% ipython --no-banner

In [1]: import numpy as np

In [2]: np.set_printoptions(precision=2, suppress=True, linewidth=100)

In [3]: M = np.loadtxt("w.csv", delimiter=",")

In [4]: M
Out[4]: 
array([[9., 4., 0., 4.],
       [4., 9., 0., 4.],
       [0., 0., 5., 0.],
       [4., 4., 0., 9.]])

In [5]: # splits into 2 blocks

In [6]: vec = np.ones(4)

In [7]: for _ in range(3):
   ...:     vec = M @ vec
   ...:     vec /= np.linalg.norm(vec)
   ...:     print(round(vec @ M @ vec, 2))
   ...: 
16.66
16.97
17.0

In [8]: print(vec)
[0.58 0.58 0.01 0.58]

In [9]: print(round(float(np.linalg.eigvalsh(M)[-1]), 2))
17.0

In [10]: print(M @ M)
[[113.  88.   0.  88.]
 [ 88. 113.   0.  88.]
 [  0.   0.  25.   0.]
 [ 88.  88.   0. 113.]]

In [11]: print((M != 0).astype(int))
[[1 1 0 1]
 [1 1 0 1]
 [0 0 1 0]
 [1 1 0 1]]

In [12]: np.sort(np.linalg.eigvals(M).real)
Out[12]: array([ 5.,  5.,  5., 17.])

In [13]: O = M.astype(float).copy()

In [14]: for j in range(4):
    ...:     O[:, j] -= O[:, :j] @ (O[:, :j].T @ O[:, j])
    ...:     O[:, j] /= np.linalg.norm(O[:, j])
    ...: 

In [15]: np.round(O.T @ O, 2) + 0
Out[15]: 
array([[1., 0., 0., 0.],
       [0., 1., 0., 0.],
       [0., 0., 1., 0.],
       [0., 0., 0., 1.]])

In [16]: ev, evecs = np.linalg.eigh(M)

In [17]: np.unique(ev.round(6) + 0, return_counts=True)[1]
Out[17]: array([3, 1])

In [18]: np.round(evecs.T @ evecs, 2) + 0
Out[18]: 
array([[1., 0., 0., 0.],
       [0., 1., 0., 0.],
       [0., 0., 1., 0.],
       [0., 0., 0., 1.]])

In [19]: np.round(evecs.T @ M @ evecs, 2) + 0
Out[19]: 
array([[ 5.,  0.,  0.,  0.],
       [ 0.,  5.,  0.,  0.],
       [ 0.,  0.,  5.,  0.],
       [ 0.,  0.,  0., 17.]])

In [20]: np.abs(evecs[:, -1])
Out[20]: array([0.58, 0.58, 0.  , 0.58])

In [21]: np.linalg.eigvalsh(M + 3 * np.eye(4))
Out[21]: array([ 8.,  8.,  8., 20.])

In [22]: ev
Out[22]: array([ 5.,  5.,  5., 17.])

In [23]: round(ev.sum(), 2), np.trace(M)
Out[23]: (np.float64(32.0), np.float64(32.0))

In [24]: (ev > 1e-8).sum(), (ev < -1e-8).sum()
Out[24]: (np.int64(4), np.int64(0))

In [25]: np.linalg.svd(M, compute_uv=False)
Out[25]: array([17.,  5.,  5.,  5.])

In [26]: E = np.loadtxt("mat.csv", delimiter=",")

In [27]: E
Out[27]: 
array([[ 1.99, -0.09, -0.03,  1.13, -1.68,  0.98],
       [ 1.83,  0.94, -0.62, -1.43,  1.45,  0.49],
       [ 0.4 , -2.09,  1.64, -1.12,  0.21,  0.7 ],
       [ 0.79,  0.75,  1.99,  1.19,  0.95, -1.24],
       [ 0.08, -1.26, -0.98,  1.71,  1.74,  0.7 ],
       [ 0.95, -1.27, -1.01, -0.28, -0.32, -2.3 ]])

In [28]: u = np.array([1, -1, -1, -1, 2, 1])

In [29]: Y = E + np.outer(u, np.eye(6)[1])

In [30]: np.linalg.matrix_rank(Y - E)
Out[30]: np.int64(1)

In [31]: round(float(np.linalg.det(Y) / np.linalg.det(E)), 2), round(float(1 + np.linalg.solve(E, u)[1]), 2)
Out[31]: (0.61, 0.61)

In [32]: Y
Out[32]: 
array([[ 1.99,  0.91, -0.03,  1.13, -1.68,  0.98],
       [ 1.83, -0.06, -0.62, -1.43,  1.45,  0.49],
       [ 0.4 , -3.09,  1.64, -1.12,  0.21,  0.7 ],
       [ 0.79, -0.25,  1.99,  1.19,  0.95, -1.24],
       [ 0.08,  0.74, -0.98,  1.71,  1.74,  0.7 ],
       [ 0.95, -0.27, -1.01, -0.28, -0.32, -2.3 ]])

In [33]: m1 = np.array([[-2.31, -0.03, 1.15, 0.89, 0.24, -0.74, -1.11],
    ...:     [-0.03, 1.6, 1.19, -0.47, 0.1, 0.58, -2.4],
    ...:     [1.15, 1.19, -0.05, 1.89, -0.75, -0.53, -0.19],
    ...:     [0.89, -0.47, 1.89, 0.84, -0.37, -1.36, -0.6],
    ...:     [0.24, 0.1, -0.75, -0.37, -1.11, 0.57, 0.6],
    ...:     [-0.74, 0.58, -0.53, -1.36, 0.57, -1.46, -0.44],
    ...:     [-1.11, -2.4, -0.19, -0.6, 0.6, -0.44, -0.52]])

In [34]: vec = np.array([5, 2, 5, 0, 2, 4, 0])

In [35]: m1 @ vec
Out[35]: array([ -8.34,  11.52,   4.26,   6.78,  -2.29,  -9.89, -11.86])

In [36]: m1 @ (2 * vec)
Out[36]: array([-16.68,  23.04,   8.52,  13.56,  -4.58, -19.78, -23.72])

In [37]: print((m1 * vec).sum(axis=1))
[ -8.34  11.52   4.26   6.78  -2.29  -9.89 -11.86]

In [38]: (m1 @ vec).argmax()
Out[38]: np.int64(1)

In [39]: np.linalg.norm(m1 @ vec) <= np.linalg.norm(m1, 2) * np.linalg.norm(vec) + 1e-9
Out[39]: np.True_

In [40]: np.sign((m1 @ vec).round(6))
Out[40]: array([-1.,  1.,  1.,  1., -1., -1., -1.])

In [41]: Y = m1 / np.sqrt((m1 ** 2).mean(axis=1, keepdims=True))

In [42]: np.linalg.norm(Y, axis=1)
Out[42]: array([2.65, 2.65, 2.65, 2.65, 2.65, 2.65, 2.65])

In [43]: print(np.linalg.matrix_rank(Y) == np.linalg.matrix_rank(m1))
True

In [44]: Y[5]
Out[44]: array([-0.82,  0.64, -0.59, -1.51,  0.63, -1.62, -0.49])

In [45]: rng = np.random.default_rng(355679)

In [46]: mat = rng.normal(size=(15, 11)) + 10 * np.array([0, -2, 2, 0, -2, -1, -2, -1, 3, 2, -1])

In [47]: mat
Out[47]: 
array([[ -0.19, -20.3 ,  20.24,  -0.05, -21.43,  -9.87, -20.47,  -8.99,  29.2 ,  19.86,  -7.6 ],
       [  1.11, -19.89,  19.53,  -0.15, -20.76,  -8.99, -20.5 , -11.02,  29.97,  21.38, -10.31],
       [ -0.34, -21.37,  18.42,   0.11, -19.95,  -9.59, -17.79,  -8.98,  29.33,  19.42, -11.08],
       [  0.67, -20.86,  21.35,   0.64, -19.28,  -9.97, -19.33,  -9.06,  31.44,  21.16,  -9.58],
       [  0.59, -21.13,  20.83,  -0.17, -18.81, -10.11, -21.22,  -9.18,  29.75,  21.8 ,  -9.49],
       [  0.88, -20.34,  21.7 ,  -0.54, -20.  , -10.94, -21.35,  -9.97,  31.34,  20.48,  -9.63],
       [ -0.1 , -21.19,  20.23,  -0.44, -19.57, -10.18, -21.41, -10.95,  29.44,  19.4 , -10.45],
       [  0.14, -19.73,  22.54,   0.05, -20.53, -10.48, -20.34,  -8.39,  28.95,  20.51,  -8.3 ],
       [  0.24, -22.04,  20.39,  -0.35, -20.96, -10.87, -20.65,  -9.2 ,  28.59,  19.96,  -8.82],
       [ -0.62, -19.77,  20.75,   0.38, -19.77,  -7.8 , -20.36,  -8.91,  31.68,  21.45,  -9.59],
       [  0.05, -19.95,  21.41,  -0.18, -19.85, -10.28, -18.32, -11.16,  32.15,  20.25,  -9.7 ],
       [  0.84, -21.5 ,  20.99,   0.23, -20.75,  -8.75, -19.61, -10.68,  31.33,  19.97,  -9.47],
       [  1.65, -18.41,  21.76,  -0.24, -19.31, -11.99, -20.71, -11.82,  28.71,  19.5 , -10.03],
       [ -0.21, -21.52,  19.65,  -0.44, -19.95, -10.69, -19.97, -13.59,  29.78,  20.69, -11.83],
       [  0.47, -20.23,  21.56,   0.9 , -19.93,  -9.03, -20.45, -10.51,  29.62,  19.54,  -9.38]])

In [48]: P = mat @ np.linalg.solve(mat.T @ mat, mat.T)

In [49]: np.allclose(P @ P, P)
Out[49]: True
